$ python -q
>>> import numpy as np
>>> np.set_printoptions(suppress=True, linewidth=120)
>>> W0 = np.array([[3, -2, -1], [3, 3, 3], [0, -2, -2], [3, -2, 3]])
>>> W0[3] = W0[0]
>>> print(W0)
[[ 3 -2 -1]
 [ 3  3  3]
 [ 0 -2 -2]
 [ 3 -2 -1]]
>>> x0 = np.array([-2, -3, 4])
>>> rhs = W0 @ x0
>>> print(np.round(np.linalg.lstsq(W0, rhs)[0], 1))
[-2. -3.  4.]
>>> rng = np.random.default_rng(132444)
>>> rhs = rhs + 0.1 * rng.normal(size=4)
>>> rhs.round(1)
array([-4. , -3.2, -2. , -4. ])
>>> c, *_ = np.linalg.lstsq(W0, rhs)
>>> print(c.round())
[-2. -3.  4.]
>>> print([round(float(np.linalg.norm(np.linalg.solve(W0.T @ W0 + lam * np.eye(3), W0.T @ rhs))), 2) for lam in (0, 1, 10, 100)])
[5.62, 1.27, 0.93, 0.28]
>>> np.round(np.linalg.norm(rhs - W0 @ c), 1)
np.float64(0.0)
>>> O, Rm = np.linalg.qr(W0)
>>> np.allclose(Rm.T @ Rm, W0.T @ W0)
True
>>> O.round(1)
array([[-0.6,  0.4,  0.2],
       [-0.6, -0.7, -0.4],
       [-0. ,  0.4, -0.9],
       [-0.6,  0.4,  0.2]])
>>> print(O.shape, Rm.shape)
(4, 3) (3, 3)
>>> print(np.trace(O @ O.T))
3.0
>>> np.round(O.T @ O, 1) + 0
array([[1., 0., 0.],
       [0., 1., 0.],
       [0., 0., 1.]])
>>> sv = 10 * 0.9 ** np.arange(3)
>>> K = rng.normal(size=(18, 3)) * rng.permutation(sv)
>>> K.round(1)
array([[ 14.4, -16.7,  14.9],
       [  9.5,  13.1, -21.7],
       [ 13.3,   1.6,   4.1],
       [-18.5, -11.9,  -1.2],
       [ -2.5,  -7.1,   3.2],
       [-17.1,  -0.5,  16.6],
       [  6.6,  -1.9, -11.5],
       [  7. ,   9.2,   8. ],
       [  6. ,   2.1,   0.8],
       [-11.7,  -4. ,   8.3],
       [-13.3, -13.5, -15.3],
       [-19.4,  -7.5,  11.7],
       [  1.4,  -4.7,  -0.1],
       [ -6.1,   0.2,   2.4],
       [  4.9,  -8.6, -12.6],
       [  4.6, -18.2,  -4.3],
       [ -2.7,  -0.2,   0.5],
       [  6.9,   2.6,   0.4]])
>>> Xc = K - K.mean(axis=0)
>>> vecs = np.linalg.svd(Xc)[2][:1]
>>> B = Xc - Xc @ vecs.T @ vecs
>>> np.round((Xc @ vecs.T).std(axis=0), 1)
array([11.8])
>>> np.round(B.std(axis=0), 1)
array([5.4, 7.3, 7.7])
>>> np.round(np.cov(Xc @ vecs.T, rowvar=False), 1)
np.float64(148.4)
>>> J = np.loadtxt("arr.csv", delimiter=",")
>>> J
array([[0., 1., 0., 0.],
       [0., 0., 0., 1.],
       [0., 0., 1., 0.],
       [1., 0., 0., 0.]])
>>> Uu, sv, VT = np.linalg.svd(W0)
>>> sv.round(1)
array([5.9, 5.3, 0.3])
>>> B = Uu[:, :2] @ np.diag(sv[:2]) @ VT[:2]
>>> print(np.linalg.matrix_rank(W0, rtol=0.05))
2
>>> np.round(np.linalg.norm(W0 - B, 2), 1), round(sv[2], 1)
(np.float64(0.3), np.float64(0.3))
>>> print(np.linalg.matrix_rank(B))
2
>>> np.round(np.abs(W0 - B).max(), 1)
np.float64(0.2)
>>> B.round(1) + 0
array([[ 3. , -2. , -1. ],
       [ 3. ,  2.9,  3.1],
       [ 0. , -2.2, -1.8],
       [ 3. , -2. , -1. ]])
>>> (J - J.T) / 2
array([[ 0. ,  0.5,  0. , -0.5],
       [-0.5,  0. ,  0. ,  0.5],
       [ 0. ,  0. ,  0. ,  0. ],
       [ 0.5, -0.5,  0. ,  0. ]])
>>> np.round(np.linalg.det(J), 1)
np.float64(1.0)
>>> print(np.round(np.sort(np.abs(np.linalg.eigvals(J))), 1))
[1. 1. 1. 1.]
>>> np.allclose(J, J.T)
False
>>> B = np.array([[3, -3, -5], [4, 0, -5]])
>>> Z = np.kron(B, J)
>>> Z.shape
(8, 12)
>>> print(round(float(np.linalg.norm(Z, 2)), 1), round(np.linalg.norm(B, 2) * np.linalg.norm(J, 2), 1))
8.9 8.9
>>> J[:, 3] @ J[:, 1]
np.float64(0.0)
>>> J.T @ J
array([[1., 0., 0., 0.],
       [0., 1., 0., 0.],
       [0., 0., 1., 0.],
       [0., 0., 0., 1.]])
>>> np.round(np.linalg.pinv(J), 1)
array([[0., 0., 0., 1.],
       [1., 0., 0., 0.],
       [0., 0., 1., 0.],
       [0., 1., 0., 0.]])
>>> hat = np.triu(np.array([[2, 0, 1, 0], [0, 0, 1, 0], [0, 0, 1, 0], [0, 0, 1, 1]]), 1) + np.eye(4)
>>> B = hat @ J @ np.linalg.inv(hat)
>>> np.linalg.matrix_rank(B)
np.int64(4)
>>> np.trace(B), np.trace(J)
(np.float64(1.0), np.float64(1.0))
>>> data = np.load("out6.npy")
>>> data
array([[-11. ,   0. ,   0. ],
       [ -3. ,  -0.5,  -1.4],
       [  2. ,  -0.6,   0.2],
       [ 10. ,   0.4,  -1.9]])
>>> O, vecs = np.linalg.qr(data[:, :1])[0], np.linalg.qr(data[:, 1:])[0]
>>> sv = np.linalg.svd(O.T @ vecs, compute_uv=False)
>>> round(np.linalg.norm(O @ O.T - vecs @ vecs.T, 2), 1)
np.float64(1.0)
>>> np.round(np.degrees(np.arccos(sv.clip(0, 1))), 1)
array([60.6])
>>> X = np.load("mat.npy")
>>> X
array([[-2.7, -1. , -3. ,  3. ],
       [-3. ,  3.3, -1. ,  1. ],
       [-1. ,  0. , -1.7,  0. ],
       [-3. , -1. , -3. ,  3.3]])
>>> vals, vecs = np.linalg.eig(X)
>>> np.round(np.sort(np.linalg.eigvals(X.T)), 1)
array([-2.8,  0.3,  0.8,  3.9])
>>> print(round(float(np.prod(vals)), 1))
-2.8
>>> np.round(np.sort(np.linalg.eigvals(X @ X)), 1)
array([ 0.1,  0.7,  8. , 15.2])
>>> idx = rng.permutation(4)
>>> print(idx)
[3 0 2 1]
>>> B = X[idx][:, idx]
>>> print(np.round(np.sort(np.abs(np.linalg.eigvals(B))), 1))
[0.3 0.8 2.8 3.9]
>>> np.diag(B)
array([ 3.3, -2.7, -1.7,  3.3])
>>> print(round(np.trace(B), 1))
2.2
>>> hat = np.triu(np.array([[-3, 5, -5, 1], [2, -5, 3, 0], [3, -2, -2, -4], [-3, 5, 2, -3]]), 1) + np.eye(4)
>>> B = hat @ X @ np.linalg.inv(hat)
>>> print(round(np.trace(B), 1), round(np.trace(X), 1))
2.2 2.2
>>> print(np.round(np.linalg.det(B), 1))
-2.8
>>> B
array([[  -15.7,    93. ,  -360. , -1413. ],
       [   -6. ,    33.3,  -136. ,  -537. ],
       [   11. ,   -51. ,   218.3,   849. ],
       [   -3. ,    14. ,   -60. ,  -233.7]])
>>> np.round(hat @ X - X @ hat, 1)
array([[-13.,  29., -10.,  -1.],
       [ -3.,  15., -30.,  -1.],
       [ 12.,   9.,   7., -19.],
       [  0.,  15., -12.,  -9.]])
>>> np.round(np.poly(B), 1)
array([ 1. , -2.2, -9.6, 12.2, -2.8])
>>> np.allclose(X, X.T)
False
>>> round(float(np.trace(X)), 1)
2.2
>>> print(np.round(np.linalg.matrix_power(X, 4), 1))
[[ 58.3 -59.5  41.3  -2.8]
 [-56.  192.9  50.4 -49.3]
 [ 28.4  13.7  46.4 -19.2]
 [ 58.3 -59.5  41.3  -2.8]]
>>> print(np.round(np.abs(np.linalg.eigvals(X)).max(), 1))
3.9
>>> print((X - X.T) / 2)
[[ 0.   1.  -1.   3. ]
 [-1.   0.  -0.5  1. ]
 [ 1.   0.5  0.   1.5]
 [-3.  -1.  -1.5  0. ]]
>>> np.allclose(X @ X.T, X.T @ X)
False
>>> mat = np.load("test18.npy")
>>> mat
array([[-0.1, -0.7, -4.5],
       [ 0. , -0.2, -0.3],
       [ 0. , -0.2, -2.5],
       [ 0.1, -0.2,  3.8],
       [ 0. ,  0. ,  1.7],
       [ 0. , -0.3,  4.2],
       [ 0. ,  0. ,  2.5],
       [ 0.1, -0.6,  3.6],
       [-0.1, -0.4, -4.8],
       [ 0.1,  0.9, -2.9],
       [-0.3,  0.5,  3.9],
       [-0.2, -0.1, -1.4],
       [ 0.2,  0.1,  3.4],
       [-0.2,  0.5,  0.8],
       [ 0.1, -0.7, -1.5],
       [ 0. , -0.4, -4.2],
       [ 0. ,  0.4,  2.6],
       [ 0. ,  0.2,  2.8],
       [ 0.1, -0.5,  0.7],
       [-0.2,  0.3, -1.2],
       [ 0. ,  0. ,  0.5],
       [ 0.1, -0.2, -1.3],
       [-0.2, -0.1, -1.4],
       [ 0.1,  0.1,  3.7],
       [ 0. , -0.7,  1.1],
       [-0.1,  0.7, -0.3],
       [-0.2, -0.1,  1.1]])
>>> r0, v = mat[21], mat[7]
>>> round(r0 @ r0, 1)
np.float64(1.7)
>>> np.round(r0 @ v, 1)
np.float64(-4.6)
>>> pr = (r0 @ v) / (r0 @ r0) * r0
>>> np.linalg.matrix_rank(np.outer(r0, v))
np.int64(1)
>>> np.round((v - pr) @ r0, 1)
np.float64(-0.0)
>>> round(np.linalg.norm(r0 + v) ** 2 + np.linalg.norm(r0 - v) ** 2, 1)
np.float64(30.1)
>>> pr.round(1)
array([-0.3,  0.5,  3.4])
>>> hat = mat @ np.linalg.solve(mat.T @ mat, mat.T)
>>> print(np.round(hat @ mat[:, 0], 1) + 0)
[-0.1  0.   0.   0.1  0.   0.   0.   0.1 -0.1  0.1 -0.3 -0.2  0.2 -0.2  0.1  0.   0.   0.   0.1 -0.2  0.   0.1 -0.2
  0.1  0.  -0.1 -0.2]
>>> feats = np.load("a.npy")
>>> feats
array([[-3., -2.,  0.,  0.],
       [-2.,  2., -2.,  0.],
       [ 0., -2.,  0., -2.],
       [ 0.,  0., -2.,  0.]])
>>> print(round(np.abs(np.linalg.eigvals(feats)).max(), 1))
3.9
>>> (feats + feats.T) / 2
array([[-3., -2.,  0.,  0.],
       [-2.,  2., -2.,  0.],
       [ 0., -2.,  0., -2.],
       [ 0.,  0., -2.,  0.]])
>>> np.trace(feats)
np.float64(-1.0)
>>> np.allclose(feats, feats.T)
True
>>> print(np.allclose(feats @ feats.T, feats.T @ feats))
True
>>> t3 = np.stack([feats, -2 * feats, feats[::-1]])
>>> np.round(np.linalg.det(t3), 1)
array([ 40., 640.,  40.])
>>> print(t3.shape)
(3, 4, 4)
>>> t3.sum(axis=0)
array([[ 3.,  2., -2.,  0.],
       [ 2., -4.,  2., -2.],
       [-2.,  4., -2.,  2.],
       [-3., -2.,  2.,  0.]])
>>> np.round(np.linalg.norm(t3, axis=(1, 2)), 1)
array([ 6.1, 12.2,  6.1])
>>> np.linalg.matrix_rank(t3.reshape(3, -1))
np.int64(2)
>>> vals, vecs = np.linalg.eigh(feats)
>>> x0 = np.array([2, 1, 1, 1])
>>> round(float(x0 @ feats @ x0 / (x0 @ x0)), 1), np.round(vals[0], 1), round(float(vals[-1]), 1)
(-3.7, np.float64(-3.9), 3.9)
>>> print(np.round(vecs * np.maximum(vals, 0) @ vecs.T, 1) + 0)
[[ 0.3 -0.8  0.3  0. ]
 [-0.8  2.6 -1.4  0.4]
 [ 0.3 -1.4  1.3 -0.9]
 [ 0.   0.4 -0.9  0.9]]
>>> x0 @ feats @ x0
np.float64(-26.0)
>>> print(np.round(vecs * np.abs(vals) @ vecs.T, 1))
[[ 3.5  0.4  0.7 -0.1]
 [ 0.4  3.3 -0.7  0.8]
 [ 0.7 -0.7  2.6  0.1]
 [-0.1  0.8  0.1  1.8]]
>>> print(round(float(np.linalg.det(feats[::-1])), 1))
40.0
>>> round(float(np.linalg.det(feats.T)), 1)
40.0
>>> np.round(np.poly(feats), 1)
array([  1.,   1., -18., -16.,  40.])
>>> hat = np.triu(np.array([[7, 7, 0, 8], [6, 5, 0, 5], [5, 2, 6, 2], [1, 6, 0, 9]]), 1) + np.eye(4)
>>> B = hat @ feats @ np.linalg.inv(hat)
>>> B
array([[ -17.,  131.,  -30., -459.],
       [  -2.,   16.,  -12.,  -40.],
       [   0.,   -2.,   -4.,   16.],
       [   0.,    0.,   -2.,    4.]])
>>> np.round(np.poly(B), 1)
array([  1.,   1., -18., -16.,  40.])
>>> E = np.loadtxt("data.csv", delimiter=",")
>>> print(E)
[[ 5. -1.  5.]
 [ 2. -4.  2.]
 [ 3. -3.  3.]]
>>> # columns 0 and 2 are equal
>>> idx = rng.permutation(3)
>>> B = K[:, idx] * rng.choice([-1, 1], 3)
>>> B.round(1)
array([[-14.4,  14.9,  16.7],
       [ -9.5, -21.7, -13.1],
       [-13.3,   4.1,  -1.6],
       [ 18.5,  -1.2,  11.9],
       [  2.5,   3.2,   7.1],
       [ 17.1,  16.6,   0.5],
       [ -6.6, -11.5,   1.9],
       [ -7. ,   8. ,  -9.2],
       [ -6. ,   0.8,  -2.1],
       [ 11.7,   8.3,   4. ],
       [ 13.3, -15.3,  13.5],
       [ 19.4,  11.7,   7.5],
       [ -1.4,  -0.1,   4.7],
       [  6.1,   2.4,  -0.2],
       [ -4.9, -12.6,   8.6],
       [ -4.6,  -4.3,  18.2],
       [  2.7,   0.5,   0.2],
       [ -6.9,   0.4,  -2.6]])
>>> Uu, _, VT = np.linalg.svd(K.T @ B)
>>> print(np.round(np.linalg.lstsq(K, B)[0], 1) + 0)
[[-1.  0.  0.]
 [ 0.  0. -1.]
 [ 0.  1.  0.]]
>>> idx
array([0, 2, 1])
>>> np.round(Uu @ VT, 1) + 0
array([[-1.,  0.,  0.],
       [ 0.,  0., -1.],
       [ 0.,  1.,  0.]])
